$ python -q
>>> import numpy as np
>>> np.set_printoptions(suppress=True, linewidth=160)
>>> rd = lambda a: np.round(a, 2) + 0
>>> M = np.load("arr.npy")
>>> M
array([[ 2,  2,  0,  0],
       [-1, -1,  0,  0],
       [ 0,  0,  2,  2],
       [ 0,  0, -1, -1]])
>>> # column 1 repeats column 0
>>> M2 = M / np.linalg.norm(M, axis=1, keepdims=True)
>>> C2 = M2 @ M2.T
>>> rd(C2[3])
array([ 0.,  0., -1.,  1.])
>>> np.degrees(np.arccos(np.clip(C2[3, 1], -1, 1)))
np.float64(90.0)
>>> np.argwhere(np.triu(np.abs(C2) > 0.95, 1))
array([[0, 1],
       [2, 3]])
>>> Uu, sv, Vt = np.linalg.svd(M)
>>> np.argmax(sv[:-1] / (sv[1:] + 1e-6)) + 1
np.int64(2)
>>> M2 = Uu[:, :2] @ np.diag(sv[:2]) @ Vt[:2]
>>> rd(np.linalg.norm(M - M2) / np.linalg.norm(M))
np.float64(0.0)
>>> rd(np.linalg.norm(M - M2, 2)), rd(sv[2])
(np.float64(0.0), np.float64(0.0))
>>> rd(np.linalg.det(M.T))
np.float64(0.0)
>>> rd(np.linalg.det(M[::-1]))
np.float64(0.0)
>>> rd(np.linalg.eigvals(M).sum().real)
np.float64(2.0)
>>> print(np.poly(M))
[ 1. -2.  1.  0.  0.]
>>> J = np.load("data.npy")
>>> J
array([[1.  , 0.2 , 0.04, 0.01, 0.  , 0.  ],
       [0.2 , 1.  , 0.2 , 0.04, 0.01, 0.  ],
       [0.04, 0.2 , 1.  , 0.2 , 0.04, 0.01],
       [0.01, 0.04, 0.2 , 1.  , 0.2 , 0.04],
       [0.  , 0.01, 0.04, 0.2 , 1.  , 0.2 ],
       [0.  , 0.  , 0.01, 0.04, 0.2 , 1.  ]])
>>> x0 = np.ones(6)
>>> for _ in range(7):
...     x0 = J @ x0
...     x0 /= np.linalg.norm(x0)
...     print(round(x0 @ J @ x0, 2))
... 
1.41
1.42
1.42
1.42
1.42
1.42
1.42
>>> rd(x0)
array([0.27, 0.42, 0.5 , 0.5 , 0.42, 0.27])
>>> rd(np.linalg.eigvalsh(J)[-1])
np.float64(1.42)
>>> Q, vecs = np.linalg.qr(J[:, :1])[0], np.linalg.qr(J[:, 1:])[0]
>>> sv = np.linalg.svd(Q.T @ vecs, compute_uv=False)
>>> (sv > 0.9).sum()
np.int64(0)
>>> w, vecs = np.linalg.eigh(J)
>>> rd(vecs @ np.diag(w) @ vecs.T)
array([[1.  , 0.2 , 0.04, 0.01, 0.  , 0.  ],
       [0.2 , 1.  , 0.2 , 0.04, 0.01, 0.  ],
       [0.04, 0.2 , 1.  , 0.2 , 0.04, 0.01],
       [0.01, 0.04, 0.2 , 1.  , 0.2 , 0.04],
       [0.  , 0.01, 0.04, 0.2 , 1.  , 0.2 ],
       [0.  , 0.  , 0.01, 0.04, 0.2 , 1.  ]])
>>> rd(np.abs(vecs[:, -1]))
array([0.26, 0.42, 0.51, 0.51, 0.42, 0.26])
>>> (w > 1e-8).sum(), (w < -1e-8).sum()
(np.int64(6), np.int64(0))
>>> np.abs(vecs[:, -1]).round(6).argmax()
np.int64(2)
>>> M @ M
array([[ 2,  2,  0,  0],
       [-1, -1,  0,  0],
       [ 0,  0,  2,  2],
       [ 0,  0, -1, -1]])
>>> print((M != 0).astype(int))
[[1 1 0 0]
 [1 1 0 0]
 [0 0 1 1]
 [0 0 1 1]]
>>> K = np.load("sample4.npy")
>>> K
array([[  3.41,   1.39,  -1.62],
       [  2.2 ,   1.6 ,  -0.83],
       [  8.11,  -0.14, -11.08],
       [ 12.71,   9.74,  -2.95],
       [ -1.52,   7.21,  11.8 ],
       [  5.71,  -5.26, -14.48],
       [  6.24,   7.78,   2.35],
       [ 10.06,  -2.79, -17.68],
       [ 15.02,   7.98,  -7.24],
       [-10.68,  -8.97,   2.37],
       [ -3.99,   4.96,  11.78],
       [ 11.89,   6.66,  -5.1 ],
       [ 14.24,  11.36,  -1.6 ],
       [ -0.6 ,  -6.37,  -8.29],
       [  2.39,  -9.58, -15.21],
       [  0.31,   1.2 ,   0.75],
       [  3.06,   0.65,  -3.01],
       [-11.58, -11.27,   0.44],
       [ 12.45,   8.9 ,  -3.65],
       [  8.89,  -3.48, -16.55],
       [ 12.95,   1.13, -14.68],
       [  6.14,   4.64,  -1.51],
       [ -8.21, -11.35,  -5.13],
       [ -2.02,   0.74,   3.81],
       [  5.07,  -0.83,  -8.09],
       [ 11.17,   6.45,  -6.2 ],
       [ -5.29, -11.04,  -8.38],
       [  2.69,   2.23,   0.01],
       [ -1.89,   9.12,  15.59],
       [ -1.67,   5.04,   9.04],
       [ -3.61,  -7.3 ,  -5.43]])
>>> z = K[:, 0] > np.median(K[:, 0])
>>> u = K[z].mean(axis=0) - K[~z].mean(axis=0)
>>> z.astype(int)
array([1, 0, 1, 1, 0, 1, 1, 1, 1, 0, 0, 1, 1, 0, 0, 0, 0, 0, 1, 1, 1, 1, 0, 0, 1, 1, 0, 0, 0, 0, 0])
>>> print(rd((((K - K.mean(axis=0)) @ u > 0) == z).mean()))
0.94
>>> Q, r_ = np.linalg.qr(K)
>>> rd(Q @ r_)
array([[  3.41,   1.39,  -1.62],
       [  2.2 ,   1.6 ,  -0.83],
       [  8.11,  -0.14, -11.08],
       [ 12.71,   9.74,  -2.95],
       [ -1.52,   7.21,  11.8 ],
       [  5.71,  -5.26, -14.48],
       [  6.24,   7.78,   2.35],
       [ 10.06,  -2.79, -17.68],
       [ 15.02,   7.98,  -7.24],
       [-10.68,  -8.97,   2.37],
       [ -3.99,   4.96,  11.78],
       [ 11.89,   6.66,  -5.1 ],
       [ 14.24,  11.36,  -1.6 ],
       [ -0.6 ,  -6.37,  -8.29],
       [  2.39,  -9.58, -15.21],
       [  0.31,   1.2 ,   0.75],
       [  3.06,   0.65,  -3.01],
       [-11.58, -11.27,   0.44],
       [ 12.45,   8.9 ,  -3.65],
       [  8.89,  -3.48, -16.55],
       [ 12.95,   1.13, -14.68],
       [  6.14,   4.64,  -1.51],
       [ -8.21, -11.35,  -5.13],
       [ -2.02,   0.74,   3.81],
       [  5.07,  -0.83,  -8.09],
       [ 11.17,   6.45,  -6.2 ],
       [ -5.29, -11.04,  -8.38],
       [  2.69,   2.23,   0.01],
       [ -1.89,   9.12,  15.59],
       [ -1.67,   5.04,   9.04],
       [ -3.61,  -7.3 ,  -5.43]])
>>> rd(r_)
array([[-44.54, -22.64,  25.97],
       [  0.  , -30.21, -41.55],
       [  0.  ,   0.  ,   3.23]])
>>> rd(Q.T @ Q)
array([[1., 0., 0.],
       [0., 1., 0.],
       [0., 0., 1.]])
>>> print(rd(np.trace(Q @ Q.T)))
3.0
>>> proj = K @ np.linalg.solve(K.T @ K, K.T)
>>> rd(proj @ K[:, 0])
array([  3.41,   2.2 ,   8.11,  12.71,  -1.52,   5.71,   6.24,  10.06,  15.02, -10.68,  -3.99,  11.89,  14.24,  -0.6 ,   2.39,   0.31,   3.06, -11.58,  12.45,
         8.89,  12.95,   6.14,  -8.21,  -2.02,   5.07,  11.17,  -5.29,   2.69,  -1.89,  -1.67,  -3.61])
>>> mat = np.loadtxt("x.csv", delimiter=",")
>>> mat
array([[5., 5., 3., 3., 2., 3., 4.],
       [5., 5., 5., 3., 3., 2., 3.],
       [3., 5., 5., 5., 3., 3., 2.],
       [3., 3., 5., 5., 5., 3., 3.],
       [2., 3., 3., 5., 5., 5., 3.],
       [3., 2., 3., 3., 5., 5., 5.],
       [4., 3., 2., 3., 3., 5., 5.]])
>>> # symmetric
>>> x0 = np.array([1, -1, -2, 1, 1, 1, 2])
>>> y = mat @ x0
>>> y
array([10.,  4.,  3.,  9., 14., 18., 18.])
>>> rd(np.linalg.solve(mat, y))
array([ 1., -1., -2.,  1.,  1.,  1.,  2.])
>>> rd(np.linalg.solve(mat, -2 * y))
array([-2.,  2.,  4., -2., -2., -2., -4.])
>>> u, r1 = mat[0], mat[3]
>>> u @ u
np.float64(97.0)
>>> pr = (u @ r1) / (u @ u) * u
>>> rd(pr)
array([4.69, 4.69, 2.81, 2.81, 1.88, 2.81, 3.75])
>>> rd((r1 - pr) @ u)
np.float64(0.0)
>>> np.outer(u, r1)
array([[15., 15., 25., 25., 25., 15., 15.],
       [15., 15., 25., 25., 25., 15., 15.],
       [ 9.,  9., 15., 15., 15.,  9.,  9.],
       [ 9.,  9., 15., 15., 15.,  9.,  9.],
       [ 6.,  6., 10., 10., 10.,  6.,  6.],
       [ 9.,  9., 15., 15., 15.,  9.,  9.],
       [12., 12., 20., 20., 20., 12., 12.]])
>>> rd(r1 - pr)
array([-1.69, -1.69,  2.19,  2.19,  3.12,  0.19, -0.75])
>>> Q, r_ = np.linalg.qr(mat)
>>> print(rd(np.trace(Q @ Q.T)))
7.0
>>> print(Q.shape, r_.shape)
(7, 7) (7, 7)
>>> rd(np.abs(np.diag(r_)))
array([9.85, 2.64, 3.12, 2.95, 1.43, 1.28, 0.46])
>>> rd(Q.T @ Q)
array([[1., 0., 0., 0., 0., 0., 0.],
       [0., 1., 0., 0., 0., 0., 0.],
       [0., 0., 1., 0., 0., 0., 0.],
       [0., 0., 0., 1., 0., 0., 0.],
       [0., 0., 0., 0., 1., 0., 0.],
       [0., 0., 0., 0., 0., 1., 0.],
       [0., 0., 0., 0., 0., 0., 1.]])
>>> print(rd(abs(r_[0, 0])), rd(np.linalg.norm(mat[:, 0])))
9.85 9.85
>>> w, vecs = np.linalg.eigh(mat)
>>> x0 = np.array([0, 1, 3, 2, 1, 3, 2])
>>> (np.sign(vecs[:, -1].round(6)) == np.sign(vecs[0, -1].round(6))).astype(int)
array([1, 1, 1, 1, 1, 1, 1])
>>> rd(np.linalg.eigvalsh(mat[1:, 1:]))
array([-2.1 ,  0.33,  0.71,  2.92,  5.39, 22.75])
>>> print(x0 @ mat @ x0)
550.0
>>> W0 = np.loadtxt("run17.csv", delimiter=",")
>>> print(W0)
[[2. 0. 3. 1. 0. 0.]
 [0. 1. 0. 0. 0. 3.]
 [1. 0. 0. 1. 0. 0.]
 [1. 0. 3. 0. 0. 0.]
 [0. 3. 0. 0. 1. 0.]
 [0. 3. 0. 0. 3. 0.]]
>>> np.linalg.cond(W0) > 100
np.True_
>>> np.linalg.matrix_rank(W0, rtol=0.1)
np.int64(5)
>>> [round(float(x), 2) for x in np.linalg.svd(W0, compute_uv=False)[:3]]
[5.26, 4.86, 3.01]
>>> m1 = np.load("out17.npy")
>>> m1
array([[0, 1, 1],
       [1, 0, 0],
       [1, 0, 0]])
>>> M2 = m1 / np.linalg.norm(m1, axis=1, keepdims=True)
>>> C2 = M2 @ M2.T
>>> C2[1]
array([0., 1., 1.])
>>> rd(C2)
array([[1., 0., 0.],
       [0., 1., 1.],
       [0., 1., 1.]])
>>> rd(np.linalg.norm(M2, axis=1))
array([1., 1., 1.])
>>> (C2 - 2 * np.eye(3)).round(6).argmax(axis=1)
array([1, 2, 1])
>>> (np.abs(C2) > 0.9).astype(int)
array([[1, 0, 0],
       [0, 1, 1],
       [0, 1, 1]])
>>> x0 = np.array([-6, -3, 2])
>>> a = np.maximum(C2 @ x0, 0)
>>> rd(np.maximum(C2 @ x0, 0) - np.maximum(-C2 @ x0, 0))
array([-6., -1., -1.])
>>> np.maximum(C2 @ (3 * x0), 0)
array([0., 0., 0.])
>>> a
array([0., 0., 0.])
>>> rd(np.tanh(C2 @ x0))
array([-1.  , -0.76, -0.76])
>>> rng = np.random.default_rng(992976)
>>> z = rng.permutation(7)
>>> z
array([0, 2, 1, 5, 3, 6, 4])
>>> M2 = mat[z][:, z]
>>> M2
array([[5., 3., 5., 3., 3., 4., 2.],
       [3., 5., 5., 3., 5., 2., 3.],
       [5., 5., 5., 2., 3., 3., 3.],
       [3., 3., 2., 5., 3., 5., 5.],
       [3., 5., 3., 3., 5., 3., 5.],
       [4., 2., 3., 5., 3., 5., 3.],
       [2., 3., 3., 5., 5., 3., 5.]])
>>> np.allclose(M2, mat)
False
>>> np.diag(M2)
array([5., 5., 5., 5., 5., 5., 5.])
>>> A = np.loadtxt("m.csv", delimiter=",")
>>> A
array([[ 3.4 ,  2.92, -3.87, -4.85, -2.26,  6.03],
       [-5.2 , -7.08, -0.01,  2.78, -3.32,  2.04],
       [-6.79,  3.25,  2.16,  3.98,  0.38,  4.76],
       [ 3.97,  0.46, -1.48, -4.44, -6.14,  4.94],
       [ 2.58, -9.45,  1.52, -0.86,  1.01,  0.07],
       [ 2.32,  2.31,  4.62,  1.54, -1.85, -7.88],
       [-0.05, -4.73,  7.06, -1.18,  4.69, -2.09],
       [ 0.17,  0.64,  8.3 , -0.15,  4.06, -3.76],
       [-6.93, -1.7 , -2.29,  3.53,  0.39, -5.59],
       [-5.68, -6.69,  0.7 ,  3.81, -1.44, -2.42],
       [-1.24,  2.04,  3.84, -7.45,  4.6 ,  1.69],
       [ 5.75, -0.33,  0.47,  4.64, -0.17, -6.71],
       [ 1.08,  2.67, -5.39, -5.43,  1.64, -5.52],
       [-1.03, -4.99,  0.09, -5.18, -1.4 ,  6.73],
       [ 5.6 ,  0.17,  2.32, -0.94,  0.76, -7.86],
       [ 1.77,  1.04, -5.24,  0.22, -4.43, -6.97],
       [ 2.61, -5.99,  3.54, -2.28, -2.94,  5.55],
       [ 0.11, -2.85, -3.64, -2.45,  7.4 , -4.21],
       [ 0.57, -4.45,  3.84, -3.6 , -6.31, -3.51],
       [-7.33,  3.24, -0.07, -3.27, -3.55, -3.53],
       [-5.66,  3.38,  0.03,  5.62,  4.96,  0.57],
       [ 0.34,  0.72, -1.52, -5.93,  4.94,  6.13],
       [-1.59, -2.  ,  3.97, -3.43,  3.75,  7.21],
       [ 2.59, -7.56,  4.26,  1.18, -4.01, -0.67],
       [ 3.07, -2.41,  5.17, -2.31,  5.97,  4.13],
       [ 2.35, -2.13,  4.97, -6.08, -2.07,  4.89],
       [-2.99, -1.9 ,  7.64, -0.32,  4.01,  3.6 ],
       [-1.35,  6.38, -5.21, -1.2 ,  4.31, -3.21],
       [ 1.28,  0.12, -3.2 ,  9.23, -0.13, -1.72],
       [ 5.15, -0.13,  6.52, -1.32,  4.47,  3.04]])
>>> M2 = np.c_[A[:, :3] @ np.array([[-2, 2, 1], [0, 0, -1], [2, -2, 0]]), np.array([-3, 2, -2, -2, -4, 5, -4, -5, -4, -5, 3, 5, -2, 5, -2, 1, 4, 1, -1, 4, -3, -2, -5, 1, 3, -5, 5, -4, 0, 4])]
>>> rd(M2)
array([[-14.54,  14.54,   0.48,  -3.  ],
       [ 10.38, -10.38,   1.88,   2.  ],
       [ 17.9 , -17.9 , -10.04,  -2.  ],
       [-10.9 ,  10.9 ,   3.51,  -2.  ],
       [ -2.12,   2.12,  12.03,  -4.  ],
       [  4.6 ,  -4.6 ,   0.01,   5.  ],
       [ 14.22, -14.22,   4.68,  -4.  ],
       [ 16.26, -16.26,  -0.47,  -5.  ],
       [  9.28,  -9.28,  -5.23,  -4.  ],
       [ 12.76, -12.76,   1.01,  -5.  ],
       [ 10.16, -10.16,  -3.28,   3.  ],
       [-10.56,  10.56,   6.08,   5.  ],
       [-12.94,  12.94,  -1.59,  -2.  ],
       [  2.24,  -2.24,   3.96,   5.  ],
       [ -6.56,   6.56,   5.43,  -2.  ],
       [-14.02,  14.02,   0.73,   1.  ],
       [  1.86,  -1.86,   8.6 ,   4.  ],
       [ -7.5 ,   7.5 ,   2.96,   1.  ],
       [  6.54,  -6.54,   5.02,  -1.  ],
       [ 14.52, -14.52, -10.57,   4.  ],
       [ 11.38, -11.38,  -9.04,  -3.  ],
       [ -3.72,   3.72,  -0.38,  -2.  ],
       [ 11.12, -11.12,   0.41,  -5.  ],
       [  3.34,  -3.34,  10.15,   1.  ],
       [  4.2 ,  -4.2 ,   5.48,   3.  ],
       [  5.24,  -5.24,   4.48,  -5.  ],
       [ 21.26, -21.26,  -1.09,   5.  ],
       [ -7.72,   7.72,  -7.73,  -4.  ],
       [ -8.96,   8.96,   1.16,   0.  ],
       [  2.74,  -2.74,   5.28,   4.  ]])
>>> np.linalg.matrix_rank(np.c_[A, M2])
np.int64(7)
>>> print(np.linalg.matrix_rank(M2))
3
